$ python -q
>>> import numpy as np
>>> from numpy import linalg as LA
>>> np.set_printoptions(precision=2, suppress=True, linewidth=140, sign=" ")
>>> Y = np.array([[5, 5, 4, 2, 5, 1, 1, 0, 0, 2, 3, 2, 2, 5],
...     [0, 1, 2, 4, 5, 3, 1, 2, 0, 3, 5, 1, 4, 5],
...     [1, 0, 1, 0, 1, 5, 3, 2, 1, 5, 1, 2, 2, 0],
...     [2, 4, 1, 5, 5, 4, 1, 2, 2, 4, 3, 1, 3, 4],
...     [0, 0, 0, 2, 1, 4, 0, 0, 1, 1, 3, 5, 1, 0],
...     [3, 3, 5, 3, 3, 4, 0, 0, 4, 2, 0, 1, 0, 5],
...     [4, 3, 3, 1, 3, 3, 1, 5, 3, 5, 1, 0, 2, 3],
...     [3, 0, 1, 1, 2, 0, 3, 5, 1, 5, 2, 0, 2, 5],
...     [0, 3, 4, 0, 1, 3, 0, 2, 4, 1, 0, 2, 1, 4],
...     [5, 1, 4, 4, 0, 2, 3, 5, 5, 4, 3, 1, 5, 0],
...     [2, 2, 4, 4, 4, 3, 3, 4, 2, 1, 2, 0, 0, 0],
...     [2, 1, 0, 4, 2, 3, 0, 5, 1, 1, 3, 1, 0, 5],
...     [5, 4, 4, 2, 5, 2, 0, 3, 4, 2, 4, 4, 5, 2],
...     [4, 4, 5, 4, 0, 1, 0, 1, 0, 3, 4, 5, 2, 1]])
>>> F = np.triu(Y)
>>> print(F)
[[ 5  5  4  2  5  1  1  0  0  2  3  2  2  5]
 [ 0  1  2  4  5  3  1  2  0  3  5  1  4  5]
 [ 0  0  1  0  1  5  3  2  1  5  1  2  2  0]
 [ 0  0  0  5  5  4  1  2  2  4  3  1  3  4]
 [ 0  0  0  0  1  4  0  0  1  1  3  5  1  0]
 [ 0  0  0  0  0  4  0  0  4  2  0  1  0  5]
 [ 0  0  0  0  0  0  1  5  3  5  1  0  2  3]
 [ 0  0  0  0  0  0  0  5  1  5  2  0  2  5]
 [ 0  0  0  0  0  0  0  0  4  1  0  2  1  4]
 [ 0  0  0  0  0  0  0  0  0  4  3  1  5  0]
 [ 0  0  0  0  0  0  0  0  0  0  2  0  0  0]
 [ 0  0  0  0  0  0  0  0  0  0  0  1  0  5]
 [ 0  0  0  0  0  0  0  0  0  0  0  0  5  2]
 [ 0  0  0  0  0  0  0  0  0  0  0  0  0  1]]
>>> rng = np.random.default_rng(40)
>>> lab = rng.permutation(14)
>>> lab
array([  7,  12,   3,   9,   5,   4,   1,  10,  11,   0,   2,   8,  13,   6])
>>> Y = F[lab][:, lab]
>>> round(LA.det(Y), 2), np.round(LA.det(F[lab]), 2)
(np.float64(80000.0), np.float64(80000.0))
>>> np.diag(Y)
array([ 5,  5,  5,  4,  4,  1,  1,  2,  1,  5,  1,  4,  1,  1])
>>> np.sort(np.abs(LA.eigvals(Y)))
array([ 1.,  1.,  1.,  1.,  1.,  1.,  2.,  4.,  4.,  4.,  5.,  5.,  5.,  5.])
>>> np.allclose(Y, F)
False
>>> Y = F + rng.integers(-2, 3, (14, 12)) @ rng.integers(-2, 3, (12, 14))
>>> Y
array([[  9, -13,   2,  11,   6,   5,   0,   5,   3,   8,  -7,  13,   9,   8],
       [  3,  -2,   6,  -3,   7,   0, -19,   7,   5,   9, -12,   4,   4,  14],
       [ -6,  -4,   5,  -9, -12,   4,   1,   3,  -5,   8,  14,   2,  -6,   3],
       [ -8,   0,   8,   7,  -2,  -3,   3,   1,   2,   7,   4,   7,   4,   6],
       [  0,   0,   6,  -7,  -5, -10,  -4,  -1,   2,  11,  -4,  -2,  -6,  -8],
       [ -4, -10,  -2,   0,  -4,   7,   6,   4,  16,  13,   7,   4,   2,   8],
       [  3, -13,  -2,  -3,   0,   1,  -7,   6,   7,  14,  -4,  -2,   4,  14],
       [ -6,  13,  -2,  -3,  10,  -6,   4,  -4,  -2,   1,  -3, -10,   4,  -8],
       [  2,   3,  -1, -14,  -4,   7, -16,  11,   3,  -1,  -2,   4,  -2,   1],
       [ -5,  11,   8,   3,   1,   4,  -1,  -2,  -4,  -4,   3,   5,  14,   3],
       [  4,   2, -14,   0,   2,   1, -14,   4,   3,  -8, -10,  -7,   4,  12],
       [ -3,   3,   0,  10,   4,  10,  -1,   9,   6,  -1,   0,  12,   6,   9],
       [  2,  -6,   6,  14,  -7,  -3,  17,   0,   8,  11,  11,   1,   1,   3],
       [  5, -14,   3,  -7,  -8,   3,  -7,   8,   0,  16,   6,  -2, -12,   1]])
>>> LA.matrix_rank(Y - F, tol=1e-8)
np.int64(12)
>>> K = 0.7 ** np.abs(np.subtract.outer(np.arange(7), np.arange(7)))
>>> K
array([[ 1.  ,  0.7 ,  0.49,  0.34,  0.24,  0.17,  0.12],
       [ 0.7 ,  1.  ,  0.7 ,  0.49,  0.34,  0.24,  0.17],
       [ 0.49,  0.7 ,  1.  ,  0.7 ,  0.49,  0.34,  0.24],
       [ 0.34,  0.49,  0.7 ,  1.  ,  0.7 ,  0.49,  0.34],
       [ 0.24,  0.34,  0.49,  0.7 ,  1.  ,  0.7 ,  0.49],
       [ 0.17,  0.24,  0.34,  0.49,  0.7 ,  1.  ,  0.7 ],
       [ 0.12,  0.17,  0.24,  0.34,  0.49,  0.7 ,  1.  ]])
>>> round(float(LA.norm(K, 2)), 2)
3.68
>>> LA.norm(K, axis=1).argmax()
np.int64(3)
>>> round(LA.norm(K, 1), 2), round(float(LA.norm(K, np.inf)), 2)
(np.float64(4.07), 4.07)
>>> L = LA.cholesky(K)
>>> print(LA.eigvalsh(K).min() > 0)
True
>>> K / np.sqrt(np.outer(np.diag(K), np.diag(K)))
array([[ 1.  ,  0.7 ,  0.49,  0.34,  0.24,  0.17,  0.12],
       [ 0.7 ,  1.  ,  0.7 ,  0.49,  0.34,  0.24,  0.17],
       [ 0.49,  0.7 ,  1.  ,  0.7 ,  0.49,  0.34,  0.24],
       [ 0.34,  0.49,  0.7 ,  1.  ,  0.7 ,  0.49,  0.34],
       [ 0.24,  0.34,  0.49,  0.7 ,  1.  ,  0.7 ,  0.49],
       [ 0.17,  0.24,  0.34,  0.49,  0.7 ,  1.  ,  0.7 ],
       [ 0.12,  0.17,  0.24,  0.34,  0.49,  0.7 ,  1.  ]])
>>> evals, evecs = LA.eigh(K)
>>> x0 = np.array([1, 3, 0, 2, 1, 0, 3])
>>> evecs * np.maximum(evals, 0) @ evecs.T
array([[ 1.  ,  0.7 ,  0.49,  0.34,  0.24,  0.17,  0.12],
       [ 0.7 ,  1.  ,  0.7 ,  0.49,  0.34,  0.24,  0.17],
       [ 0.49,  0.7 ,  1.  ,  0.7 ,  0.49,  0.34,  0.24],
       [ 0.34,  0.49,  0.7 ,  1.  ,  0.7 ,  0.49,  0.34],
       [ 0.24,  0.34,  0.49,  0.7 ,  1.  ,  0.7 ,  0.49],
       [ 0.17,  0.24,  0.34,  0.49,  0.7 ,  1.  ,  0.7 ],
       [ 0.12,  0.17,  0.24,  0.34,  0.49,  0.7 ,  1.  ]])
>>> round(float(x0 @ K @ x0 / (x0 @ x0)), 2), round(float(evals[0]), 2), round(evals[-1], 2)
(2.15, 0.18, np.float64(3.68))
>>> LA.eigvalsh(K[1:, 1:])
array([ 0.19,  0.23,  0.33,  0.57,  1.28,  3.42])
>>> lab = rng.permutation(7)
>>> Y = K[:, lab] * rng.choice([-1, 1], 7)
>>> Y
array([[-0.24,  0.17, -0.34,  0.12, -0.7 ,  1.  , -0.49],
       [-0.34,  0.24, -0.49,  0.17, -1.  ,  0.7 , -0.7 ],
       [-0.49,  0.34, -0.7 ,  0.24, -0.7 ,  0.49, -1.  ],
       [-0.7 ,  0.49, -1.  ,  0.34, -0.49,  0.34, -0.7 ],
       [-1.  ,  0.7 , -0.7 ,  0.49, -0.34,  0.24, -0.49],
       [-0.7 ,  1.  , -0.49,  0.7 , -0.24,  0.17, -0.34],
       [-0.49,  0.7 , -0.34,  1.  , -0.17,  0.12, -0.24]])
>>> left, _, Vt = LA.svd(K.T @ Y)
>>> np.round(left @ Vt, 2) + 0
array([[ 0.,  0.,  0.,  0.,  0.,  1.,  0.],
       [ 0.,  0.,  0.,  0., -1.,  0.,  0.],
       [ 0.,  0.,  0.,  0.,  0.,  0., -1.],
       [ 0.,  0., -1.,  0.,  0.,  0.,  0.],
       [-1.,  0.,  0.,  0.,  0.,  0.,  0.],
       [ 0.,  1.,  0.,  0.,  0.,  0.,  0.],
       [ 0.,  0.,  0.,  1.,  0.,  0.,  0.]])
>>> np.round(LA.lstsq(K, Y)[0], 2) + 0
array([[ 0.,  0.,  0.,  0.,  0.,  1.,  0.],
       [ 0.,  0.,  0.,  0., -1.,  0.,  0.],
       [ 0.,  0.,  0.,  0.,  0.,  0., -1.],
       [ 0.,  0., -1.,  0.,  0.,  0.,  0.],
       [-1.,  0.,  0.,  0.,  0.,  0.,  0.],
       [ 0.,  1.,  0.,  0.,  0.,  0.,  0.],
       [ 0.,  0.,  0.,  1.,  0.,  0.,  0.]])
>>> x0 = np.array([0, 0, -3, -3, -1, 2, 2])
>>> h = np.maximum(K @ x0, 0)
>>> K * (h > 1e-9)[:, None]
array([[ 0.  ,  0.  ,  0.  ,  0.  ,  0.  ,  0.  ,  0.  ],
       [ 0.  ,  0.  ,  0.  ,  0.  ,  0.  ,  0.  ,  0.  ],
       [ 0.  ,  0.  ,  0.  ,  0.  ,  0.  ,  0.  ,  0.  ],
       [ 0.  ,  0.  ,  0.  ,  0.  ,  0.  ,  0.  ,  0.  ],
       [ 0.  ,  0.  ,  0.  ,  0.  ,  0.  ,  0.  ,  0.  ],
       [ 0.17,  0.24,  0.34,  0.49,  0.7 ,  1.  ,  0.7 ],
       [ 0.12,  0.17,  0.24,  0.34,  0.49,  0.7 ,  1.  ]])
>>> np.flatnonzero(h > 1e-9)
array([ 5,  6])
>>> h
array([ 0.  ,  0.  ,  0.  ,  0.  ,  0.  ,  0.2 ,  1.16])
>>> print(K.T @ h)
[ 0.17  0.24  0.35  0.5   0.71  1.01  1.3 ]
>>> np.maximum(K @ (3 * x0), 0)
array([ 0.  ,  0.  ,  0.  ,  0.  ,  0.  ,  0.6 ,  3.48])
>>> np.maximum(K @ x0, 0) - np.maximum(-K @ x0, 0)
array([-2.17, -3.1 , -4.42, -4.13, -2.19,  0.2 ,  1.16])
>>> np.tanh(K @ x0)
array([-0.97, -1.  , -1.  , -1.  , -0.98,  0.2 ,  0.82])
>>> A = np.loadtxt("sample2.csv", delimiter=",")
>>> A
array([[-1.,  1.,  1.,  1.,  1.,  1.,  1.,  1.],
       [ 1., -1.,  1.,  1.,  1.,  1.,  1.,  1.],
       [ 1.,  1., -1.,  1.,  1.,  1.,  1.,  1.],
       [ 1.,  1.,  1., -1.,  1.,  1.,  1.,  1.],
       [ 1.,  1.,  1.,  1., -1.,  1.,  1.,  1.],
       [ 1.,  1.,  1.,  1.,  1., -1.,  1.,  1.],
       [ 1.,  1.,  1.,  1.,  1.,  1., -1.,  1.],
       [ 1.,  1.,  1.,  1.,  1.,  1.,  1., -1.]])
>>> Q, Rm = LA.qr(A)
>>> print(round(float(abs(Rm[0, 0])), 2), round(LA.norm(A[:, 0]), 2))
2.83 2.83
>>> np.round(Q.T @ Q, 2) + 0
array([[ 1.,  0.,  0.,  0.,  0.,  0.,  0.,  0.],
       [ 0.,  1.,  0.,  0.,  0.,  0.,  0.,  0.],
       [ 0.,  0.,  1.,  0.,  0.,  0.,  0.,  0.],
       [ 0.,  0.,  0.,  1.,  0.,  0.,  0.,  0.],
       [ 0.,  0.,  0.,  0.,  1.,  0.,  0.,  0.],
       [ 0.,  0.,  0.,  0.,  0.,  1.,  0.,  0.],
       [ 0.,  0.,  0.,  0.,  0.,  0.,  1.,  0.],
       [ 0.,  0.,  0.,  0.,  0.,  0.,  0.,  1.]])
>>> x0 = np.array([-2, 2, 2, -2, -2, 0, -1, 0])
>>> target = A @ x0
>>> print(target)
[ 1. -7. -7.  1.  1. -3. -1. -3.]
>>> np.round(LA.solve(A, target), 2) + 0
array([-2.,  2.,  2., -2., -2.,  0., -1.,  0.])
>>> np.round(LA.solve(A, 4 * target), 2) + 0
array([-8.,  8.,  8., -8., -8.,  0., -4.,  0.])
>>> np.round(LA.solve(A, target + A[:, 1]), 2) + 0
array([-2.,  3.,  2., -2., -2.,  0., -1.,  0.])
>>> print(LA.solve(A.T, A[3]))
[-0.  0.  0.  1. -0. -0. -0. -0.]
>>> M = np.loadtxt("mat.csv", delimiter=",")
>>> M
array([[ 10.,  11.,  -1.,  -4.,  -6.,  -6.,  -5.],
       [ 11.,   6.,  -4., -11., -10.,  -5.,  -7.],
       [ -1.,  -4., -10.,   1.,  17., -12.,   2.],
       [ -4., -11.,   1., -10.,   6.,   3.,  -7.],
       [ -6., -10.,  17.,   6., -18.,  12.,   1.],
       [ -6.,  -5., -12.,   3.,  12.,  -4., -10.],
       [ -5.,  -7.,   2.,  -7.,   1., -10., -12.]])
>>> lab = rng.permutation(7)
>>> lab
array([ 3,  4,  0,  5,  6,  1,  2])
>>> Y = M[lab][:, lab]
>>> Y
array([[-10.,   6.,  -4.,   3.,  -7., -11.,   1.],
       [  6., -18.,  -6.,  12.,   1., -10.,  17.],
       [ -4.,  -6.,  10.,  -6.,  -5.,  11.,  -1.],
       [  3.,  12.,  -6.,  -4., -10.,  -5., -12.],
       [ -7.,   1.,  -5., -10., -12.,  -7.,   2.],
       [-11., -10.,  11.,  -5.,  -7.,   6.,  -4.],
       [  1.,  17.,  -1., -12.,   2.,  -4., -10.]])
>>> np.trace(Y)
np.float64(-38.0)
>>> np.diag(Y)
array([-10., -18.,  10.,  -4., -12.,   6., -10.])
>>> x0 = np.array([3, 1, 2, 3, 2, 1, 0])
>>> (K * x0).sum(axis=1)
array([ 6.36,  6.9 ,  7.59,  7.81,  6.84,  5.3 ,  3.71])
>>> K @ x0
array([ 6.36,  6.9 ,  7.59,  7.81,  6.84,  5.3 ,  3.71])
>>> print(np.sign((K @ x0).round(6)))
[ 1.  1.  1.  1.  1.  1.  1.]
>>> K @ (2 * x0)
array([ 12.71,  13.79,  15.19,  15.62,  13.69,  10.6 ,   7.42])
>>> K @ np.ones(7)
array([ 3.06,  3.64,  3.96,  4.07,  3.96,  3.64,  3.06])
>>> np.round(LA.eigvalsh(M).min(), 2)
np.float64(-40.42)
>>> print(np.all(LA.eigvalsh(M) > 0))
False
>>> try:
...     LA.cholesky(M)
... except LA.LinAlgError as e:
...     print(repr(e))
... 
LinAlgError('Matrix is not positive definite')
>>> u, g = M[2], M[1]
>>> u @ u
np.float64(555.0)
>>> pr = (u @ g) / (u @ u) * u
>>> pr
array([ 0.23,  0.94,  2.34, -0.23, -3.98,  2.81, -0.47])
>>> W0 = np.loadtxt("w.csv", delimiter=",")
>>> print(W0)
[[ 5.  1.  1. -1.  1.  1.  2.  1.]
 [ 1.  5.  1. -1.  1.  1.  2.  1.]
 [ 1.  1.  5. -1.  1.  1.  2.  1.]
 [-1. -1. -1.  5. -1. -1. -2. -1.]
 [ 1.  1.  1. -1.  5.  1.  2.  1.]
 [ 1.  1.  1. -1.  1.  5.  2.  1.]
 [ 2.  2.  2. -2.  2.  2.  8.  2.]
 [ 1.  1.  1. -1.  1.  1.  2.  5.]]
>>> Y = np.array([[2, 0, 1],
...     [0, 0, 2],
...     [0, 2, 1],
...     [0, 3, 3],
...     [0, 1, 2],
...     [2, 3, 0],
...     [3, 3, 0],
...     [1, 2, 3],
...     [2, 2, 0],
...     [2, 0, 2],
...     [0, 2, 3],
...     [0, 1, 2],
...     [1, 2, 1],
...     [2, 0, 0]])
>>> F @ Y
array([[ 31,  37,  54],
       [ 31,  56,  59],
       [ 35,  41,  28],
       [ 36,  56,  53],
       [ 13,  28,  24],
       [ 30,  21,   6],
       [ 32,  25,  30],
       [ 29,  20,  33],
       [ 19,  12,   7],
       [ 13,  17,  24],
       [  0,   4,   6],
       [ 10,   1,   2],
       [  9,  10,   5],
       [  2,   0,   0]])
>>> LA.matrix_rank(np.vstack([F, Y.T]))
np.int64(14)
>>> LA.matrix_rank(F @ Y)
np.int64(3)
